>>> import numpy as np
>>> from numpy import linalg as LA
>>> np.set_printoptions(suppress=True, linewidth=160)
>>> K = np.loadtxt("block1.csv", delimiter=",")
>>> K
array([[ -2.4238, -29.7427,   0.5349, -10.8632,   9.9463,  -1.6303, -10.2861,  29.2279],
       [  0.0524, -29.5642,   0.6519,  -9.3841,   9.3654,   0.6625,  -9.9835,  30.259 ],
       [  0.432 , -29.7099,  -0.5202,  -9.6057,  11.7729,  -2.2066,  -9.6586,  29.8902],
       [  1.5119, -31.4125,   0.0687, -10.0142,  10.0055,  -0.2504,  -9.4825,  30.2068],
       [ -1.4719, -30.7318,  -2.9832,  -9.0747,  11.2065,  -1.2202,  -8.4008,  31.4463],
       [ -1.2344, -29.8267,  -0.6351, -10.1667,   8.8862,  -0.4901,  -9.0191,  29.1297],
       [  0.3223, -30.0437,   0.9293, -10.2893,   9.0722,  -1.1143, -10.2495,  30.8883],
       [  0.1837, -30.0501,  -0.9588, -10.4979,  11.1367,  -0.7446,  -9.3523,  30.7033],
       [ -1.5409, -30.0911,   0.7955, -11.5678,   9.9269,  -1.6926,  -8.1932,  30.4757],
       [ -0.091 , -28.8645,  -0.385 , -10.0852,   9.5694,   0.9578,  -8.9998,  30.6533],
       [  1.5318, -30.2265,  -0.8036,  -8.3189,   8.3046,  -0.6678, -11.5996,  30.7053],
       [ -1.0783, -27.906 ,  -1.6688,  -9.0309,  10.2133,  -1.1766, -10.4594,  27.7326],
       [  1.2865, -29.5026,  -0.4795,  -9.3922,   9.7976,   0.1029, -11.1105,  31.0941],
       [  2.0999, -29.6498,   0.5688,  -9.0189,   9.774 ,  -0.6063, -10.048 ,  28.8977],
       [ -1.3492, -30.0989,  -0.9786, -11.422 ,   7.7568,  -0.8751,  -9.7067,  29.8276],
       [ -0.3887, -29.9539,  -0.2538, -10.438 ,  10.9333,   1.5963,  -8.8781,  29.3348],
       [  1.9282, -30.7913,   0.2372, -11.6798,   9.6724,  -0.6015,  -8.4707,  29.9123],
       [ -0.9555, -29.7653,   0.4073,  -8.7903,  10.2645,   2.3184,  -8.6057,  26.6025],
       [  1.3143, -29.5068,   1.6046,  -9.5034,  10.7407,  -1.1958, -12.0147,  30.7073],
       [  0.0259, -27.1532,   0.4946,  -8.9801,   9.4708,   0.8371,  -8.8157,  29.1794],
       [ -1.2029, -31.2942,  -2.2718, -10.3003,  10.7972,   1.6151,  -9.65  ,  28.4433],
       [ -0.6218, -31.6072,   0.7864, -11.2357,  11.1241,  -0.4354,  -8.1399,  29.8961],
       [  2.067 , -29.5608,   1.7249, -10.3205,  10.3717,  -0.7332,  -9.6505,  31.6907],
       [ -1.5377, -30.0288,  -0.4822, -10.5336,   9.0067,   1.6138, -10.6844,  30.2032],
       [ -1.2336, -29.0866,  -0.267 ,  -9.2626,  10.9073,  -0.2009, -10.3002,  29.8658],
       [  2.3572, -28.9967,  -0.1992, -11.1029,  10.2967,   0.8792,  -7.7423,  29.611 ],
       [  1.2468, -31.5804,   0.4675, -10.8995,  10.7002,   0.1766, -10.0012,  31.3392],
       [  0.6733, -30.0744,   0.2502,  -8.3795,   9.4288,  -0.7116,  -7.5903,  30.1708],
       [  0.7367, -28.288 ,  -0.5989,  -9.9266,   9.7614,   0.9008,  -8.8669,  31.6445]])
>>> np.count_nonzero(K)
np.int64(232)
>>> np.round(K.sum(axis=0), 4)
array([   2.6402, -865.1086,   -3.9639, -290.0845,  290.2101,   -4.8928, -275.9602,  869.7387])
>>> round(LA.norm(K), 4)
np.float64(246.1487)
>>> arr = np.load("case15.npy")
>>> arr.round(4)
array([[-0.0284, -0.3194, -0.4737, -0.18  ,  0.2295,  0.2059,  0.7384, -0.0116],
       [ 0.0284, -0.0612, -0.2982,  0.5892,  0.4921,  0.0526, -0.2486, -0.5027],
       [ 0.1705,  0.299 , -0.6161, -0.1852, -0.379 , -0.4956, -0.0529, -0.275 ],
       [ 0.8523,  0.1155,  0.0217, -0.23  ,  0.4034,  0.0166, -0.0863,  0.191 ],
       [ 0.3125,  0.1359, -0.1836,  0.6067, -0.476 ,  0.3626,  0.1528,  0.3174],
       [-0.1705, -0.299 , -0.3137,  0.1756,  0.206 , -0.4296, -0.2277,  0.688 ],
       [-0.3409,  0.734 , -0.2505, -0.1351,  0.3015,  0.328 , -0.0706,  0.246 ],
       [ 0.    ,  0.3806,  0.3343,  0.3408,  0.1974, -0.5342,  0.5501,  0.0202]])
>>> rng = np.random.default_rng(81410)
>>> idx = rng.permutation(8)
>>> B = arr[:, idx] * rng.choice([-1, 1], 8)
>>> B.round(4)
array([[ 0.7384, -0.0284,  0.4737,  0.3194, -0.0116,  0.18  , -0.2295, -0.2059],
       [-0.2486,  0.0284,  0.2982,  0.0612, -0.5027, -0.5892, -0.4921, -0.0526],
       [-0.0529,  0.1705,  0.6161, -0.299 , -0.275 ,  0.1852,  0.379 ,  0.4956],
       [-0.0863,  0.8523, -0.0217, -0.1155,  0.191 ,  0.23  , -0.4034, -0.0166],
       [ 0.1528,  0.3125,  0.1836, -0.1359,  0.3174, -0.6067,  0.476 , -0.3626],
       [-0.2277, -0.1705,  0.3137,  0.299 ,  0.688 , -0.1756, -0.206 ,  0.4296],
       [-0.0706, -0.3409,  0.2505, -0.734 ,  0.246 ,  0.1351, -0.3015, -0.328 ],
       [ 0.5501,  0.    , -0.3343, -0.3806,  0.0202, -0.3408, -0.1974,  0.5342]])
>>> U, _, VT = LA.svd(arr.T @ B)
>>> np.round(U @ VT, 4) + 0
array([[ 0.,  1.,  0.,  0.,  0.,  0.,  0.,  0.],
       [ 0.,  0.,  0., -1.,  0.,  0.,  0.,  0.],
       [ 0.,  0., -1.,  0.,  0.,  0.,  0.,  0.],
       [ 0.,  0.,  0.,  0.,  0., -1.,  0.,  0.],
       [ 0.,  0.,  0.,  0.,  0.,  0., -1.,  0.],
       [ 0.,  0.,  0.,  0.,  0.,  0.,  0., -1.],
       [ 1.,  0.,  0.,  0.,  0.,  0.,  0.,  0.],
       [ 0.,  0.,  0.,  0.,  1.,  0.,  0.,  0.]])
>>> idx
array([6, 0, 2, 1, 7, 3, 4, 5])
>>> U, sv, VT = LA.svd(B, full_matrices=False)
>>> (sv > 1e-8).sum()
np.int64(8)
>>> U.shape, sv.shape, VT.shape
((8, 8), (8,), (8, 8))
>>> np.round(np.cumsum(sv ** 2) / np.sum(sv ** 2), 4)
array([0.125, 0.25 , 0.375, 0.5  , 0.625, 0.75 , 0.875, 1.   ])
>>> round(np.sqrt((sv ** 2).sum()), 4), np.round(LA.norm(B), 4)
(np.float64(2.8284), np.float64(2.8284))
>>> np.round(VT @ VT.T, 4) + 0
array([[1., 0., 0., 0., 0., 0., 0., 0.],
       [0., 1., 0., 0., 0., 0., 0., 0.],
       [0., 0., 1., 0., 0., 0., 0., 0.],
       [0., 0., 0., 1., 0., 0., 0., 0.],
       [0., 0., 0., 0., 1., 0., 0., 0.],
       [0., 0., 0., 0., 0., 1., 0., 0.],
       [0., 0., 0., 0., 0., 0., 1., 0.],
       [0., 0., 0., 0., 0., 0., 0., 1.]])
>>> np.round(LA.norm(arr, axis=0), 4)
array([1., 1., 1., 1., 1., 1., 1., 1.])
>>> np.round(arr[:, 2] @ arr[:, 3], 4)
np.float64(-0.0)
>>> np.round(arr @ arr.T, 4) + 0
array([[1., 0., 0., 0., 0., 0., 0., 0.],
       [0., 1., 0., 0., 0., 0., 0., 0.],
       [0., 0., 1., 0., 0., 0., 0., 0.],
       [0., 0., 0., 1., 0., 0., 0., 0.],
       [0., 0., 0., 0., 1., 0., 0., 0.],
       [0., 0., 0., 0., 0., 1., 0., 0.],
       [0., 0., 0., 0., 0., 0., 1., 0.],
       [0., 0., 0., 0., 0., 0., 0., 1.]])
>>> B = LA.inv(arr)
>>> B.round(4) + 0
array([[-0.0284,  0.0284,  0.1705,  0.8523,  0.3125, -0.1705, -0.3409,  0.    ],
       [-0.3194, -0.0612,  0.299 ,  0.1155,  0.1359, -0.299 ,  0.734 ,  0.3806],
       [-0.4737, -0.2982, -0.6161,  0.0217, -0.1836, -0.3137, -0.2505,  0.3343],
       [-0.18  ,  0.5892, -0.1852, -0.23  ,  0.6067,  0.1756, -0.1351,  0.3408],
       [ 0.2295,  0.4921, -0.379 ,  0.4034, -0.476 ,  0.206 ,  0.3015,  0.1974],
       [ 0.2059,  0.0526, -0.4956,  0.0166,  0.3626, -0.4296,  0.328 , -0.5342],
       [ 0.7384, -0.2486, -0.0529, -0.0863,  0.1528, -0.2277, -0.0706,  0.5501],
       [-0.0116, -0.5027, -0.275 ,  0.191 ,  0.3174,  0.688 ,  0.246 ,  0.0202]])
>>> np.round(LA.det(arr) * B, 4) + 0
array([[ 0.0284, -0.0284, -0.1705, -0.8523, -0.3125,  0.1705,  0.3409,  0.    ],
       [ 0.3194,  0.0612, -0.299 , -0.1155, -0.1359,  0.299 , -0.734 , -0.3806],
       [ 0.4737,  0.2982,  0.6161, -0.0217,  0.1836,  0.3137,  0.2505, -0.3343],
       [ 0.18  , -0.5892,  0.1852,  0.23  , -0.6067, -0.1756,  0.1351, -0.3408],
       [-0.2295, -0.4921,  0.379 , -0.4034,  0.476 , -0.206 , -0.3015, -0.1974],
       [-0.2059, -0.0526,  0.4956, -0.0166, -0.3626,  0.4296, -0.328 ,  0.5342],
       [-0.7384,  0.2486,  0.0529,  0.0863, -0.1528,  0.2277,  0.0706, -0.5501],
       [ 0.0116,  0.5027,  0.275 , -0.191 , -0.3174, -0.688 , -0.246 , -0.0202]])
>>> round(LA.det(arr) * LA.det(B), 4)
np.float64(1.0)
>>> np.round(LA.inv(B), 4) + 0
array([[-0.0284, -0.3194, -0.4737, -0.18  ,  0.2295,  0.2059,  0.7384, -0.0116],
       [ 0.0284, -0.0612, -0.2982,  0.5892,  0.4921,  0.0526, -0.2486, -0.5027],
       [ 0.1705,  0.299 , -0.6161, -0.1852, -0.379 , -0.4956, -0.0529, -0.275 ],
       [ 0.8523,  0.1155,  0.0217, -0.23  ,  0.4034,  0.0166, -0.0863,  0.191 ],
       [ 0.3125,  0.1359, -0.1836,  0.6067, -0.476 ,  0.3626,  0.1528,  0.3174],
       [-0.1705, -0.299 , -0.3137,  0.1756,  0.206 , -0.4296, -0.2277,  0.688 ],
       [-0.3409,  0.734 , -0.2505, -0.1351,  0.3015,  0.328 , -0.0706,  0.246 ],
       [ 0.    ,  0.3806,  0.3343,  0.3408,  0.1974, -0.5342,  0.5501,  0.0202]])
>>> arr.shape
(8, 8)
>>> np.round(LA.svd(arr, compute_uv=False), 4)
array([1., 1., 1., 1., 1., 1., 1., 1.])
>>> np.unravel_index(np.abs(arr).argmax(), arr.shape)
(np.int64(3), np.int64(0))
>>> np.count_nonzero(arr)
np.int64(63)
>>> data = np.array([[0, -2, -3, 0, 0, -5, -2, -3],
...     [0, -2, 2, 5, 2, -2, -4, -4],
...     [-2, -3, 2, 3, 3, 3, 3, 0],
...     [-5, 3, 5, -4, 3, -5, -1, -3],
...     [0, 3, -2, 4, -5, 4, -3, 4],
...     [1, 1, 3, -5, 2, -5, 2, -5]])
>>> data[0] = data[5]
>>> data
array([[ 1,  1,  3, -5,  2, -5,  2, -5],
       [ 0, -2,  2,  5,  2, -2, -4, -4],
       [-2, -3,  2,  3,  3,  3,  3,  0],
       [-5,  3,  5, -4,  3, -5, -1, -3],
       [ 0,  3, -2,  4, -5,  4, -3,  4],
       [ 1,  1,  3, -5,  2, -5,  2, -5]])
>>> # rank 5
>>> U, sv, VT = LA.svd(data)
>>> np.argmax(sv[:-1] / (sv[1:] + 1e-6)) + 1
np.int64(5)
>>> B = U[:, :5] @ np.diag(sv[:5]) @ VT[:5]
>>> LA.matrix_rank(data, rtol=0.05)
np.int64(5)
>>> round(np.abs(data - B).max(), 4)
np.float64(0.0)
>>> round(float(LA.norm(data - B, 2)), 4), round(float(sv[5]), 4)
(0.0, 0.0)
>>> def softmax(z):
...     e = np.exp(z - z.max(axis=-1, keepdims=True))
...     return e / e.sum(axis=-1, keepdims=True)
... 
>>> np.round(softmax(data).sum(axis=1), 4)
array([1., 1., 1., 1., 1., 1.])
>>> np.round(softmax(data[1]), 4)
array([0.0061, 0.0008, 0.0449, 0.9022, 0.0449, 0.0008, 0.0001, 0.0001])
>>> att = data @ data.T / np.sqrt(8)
>>> np.round(softmax(att), 4) + 0
array([[0.4994, 0.    , 0.    , 0.0012, 0.    , 0.4994],
       [0.    , 1.    , 0.    , 0.    , 0.    , 0.    ],
       [0.    , 0.    , 1.    , 0.    , 0.    , 0.    ],
       [0.    , 0.    , 0.    , 1.    , 0.    , 0.    ],
       [0.    , 0.    , 0.    , 0.    , 1.    , 0.    ],
       [0.4994, 0.    , 0.    , 0.0012, 0.    , 0.4994]])
>>> np.round(softmax(att)[1] @ data, 4) + 0
array([ 0., -2.,  2.,  5.,  2., -2., -4., -4.])
>>> softmax(att).round(6).argmax(axis=1)
array([0, 1, 2, 3, 4, 0])
>>> rk = LA.matrix_rank(data)
>>> rk
np.int64(5)
>>> null = LA.svd(data)[2][rk:].T
>>> LA.matrix_rank(data.T @ data), LA.matrix_rank(data @ data.T)
(np.int64(5), np.int64(5))
>>> np.allclose(data @ null, 0)
True
>>> mat = np.load("sample3.npy")
>>> mat
array([[ 18,   1,  -1,  -1,   0,  -3,   0,   2,   0],
       [  2, -37,   1,   0,   2,   3,   0,  -3,  -2],
       [  0,  -1,  98,   2,   3,  -3,  -1,  -1,   3],
       [  3,  -2,   1,  21,   0,  -1,  -3,  -2,   3],
       [  2,  -3,  -1,   3, 103,  -3,  -3,   3,   0],
       [  1,   1,   1,   3,   3,  59,  -2,   0,   1],
       [  3,   1,  -2,  -1,  -2,   1,  99,  -1,  -3],
       [ -2,  -1,   3,   1,  -1,   3,  -3,  17,  -3],
       [ -1,  -3,   0,   1,   0,   1,  -2,  -2, -82]])
>>> B = mat + rng.integers(-2, 3, (9, 6)) @ rng.integers(-2, 3, (6, 9))
>>> B
array([[  9,  16,   6,  -6,  -4,   3,  12,   1,  -6],
       [-13, -34,   2,  -2,   1,   9,   6, -10,   1],
       [-15,   1,  99,   0,   3,   5,   5,  -9,   9],
       [  3,  -5,  -7,  23,   2,  -3,  -6,  -8,   9],
       [ -1,   6,  12,   1, 102,   1,   4,   8, -10],
       [-10,   4,   4,   0,   7,  68,   1,  -6,   2],
       [  7,  -1, -10,  -1,   0,   1,  96,  -5,   4],
       [ -2, -15,   3,   7,   3,   3,  -9,  15,   7],
       [  1, -10,   0,   5,  -4,  -4,  -3,   1, -78]])
>>> B - mat
array([[ -9,  15,   7,  -5,  -4,   6,  12,  -1,  -6],
       [-15,   3,   1,  -2,  -1,   6,   6,  -7,   3],
       [-15,   2,   1,  -2,   0,   8,   6,  -8,   6],
       [  0,  -3,  -8,   2,   2,  -2,  -3,  -6,   6],
       [ -3,   9,  13,  -2,  -1,   4,   7,   5, -10],
       [-11,   3,   3,  -3,   4,   9,   3,  -6,   1],
       [  4,  -2,  -8,   0,   2,   0,  -3,  -4,   7],
       [  0, -14,   0,   6,   4,   0,  -6,  -2,  10],
       [  2,  -7,   0,   4,  -4,  -5,  -1,   3,   4]])
>>> LA.matrix_rank(B - mat, tol=1e-8)
np.int64(6)
>>> idx = rng.permutation(9)
>>> B = mat[:, idx] * rng.choice([-1, 1], 9)
>>> B
array([[  18,   -3,    1,    0,    1,    0,    0,    2,    1],
       [   2,    3,  -37,    0,   -1,    2,   -2,   -3,    0],
       [   0,   -3,   -1,    1,  -98,   -3,   -3,   -1,   -2],
       [   3,   -1,   -2,    3,   -1,   -3,    0,   -2,  -21],
       [   2,   -3,   -3,    3,    1,    0, -103,    3,   -3],
       [   1,   59,    1,    2,   -1,   -1,   -3,    0,   -3],
       [   3,    1,    1,  -99,    2,    3,    2,   -1,    1],
       [  -2,    3,   -1,    3,   -3,    3,    1,   17,   -1],
       [  -1,    1,   -3,    2,    0,   82,    0,   -2,   -1]])
>>> U, _, VT = LA.svd(mat.T @ B)
>>> np.round(LA.lstsq(mat, B)[0], 4) + 0
array([[ 1.,  0.,  0.,  0.,  0.,  0.,  0.,  0.,  0.],
       [ 0.,  0.,  1.,  0.,  0.,  0.,  0.,  0.,  0.],
       [ 0.,  0.,  0.,  0., -1.,  0.,  0.,  0.,  0.],
       [ 0.,  0.,  0.,  0.,  0.,  0.,  0.,  0., -1.],
       [ 0.,  0.,  0.,  0.,  0.,  0., -1.,  0.,  0.],
       [ 0.,  1.,  0.,  0.,  0.,  0.,  0.,  0.,  0.],
       [ 0.,  0.,  0., -1.,  0.,  0.,  0.,  0.,  0.],
       [ 0.,  0.,  0.,  0.,  0.,  0.,  0.,  1.,  0.],
       [ 0.,  0.,  0.,  0.,  0., -1.,  0.,  0.,  0.]])
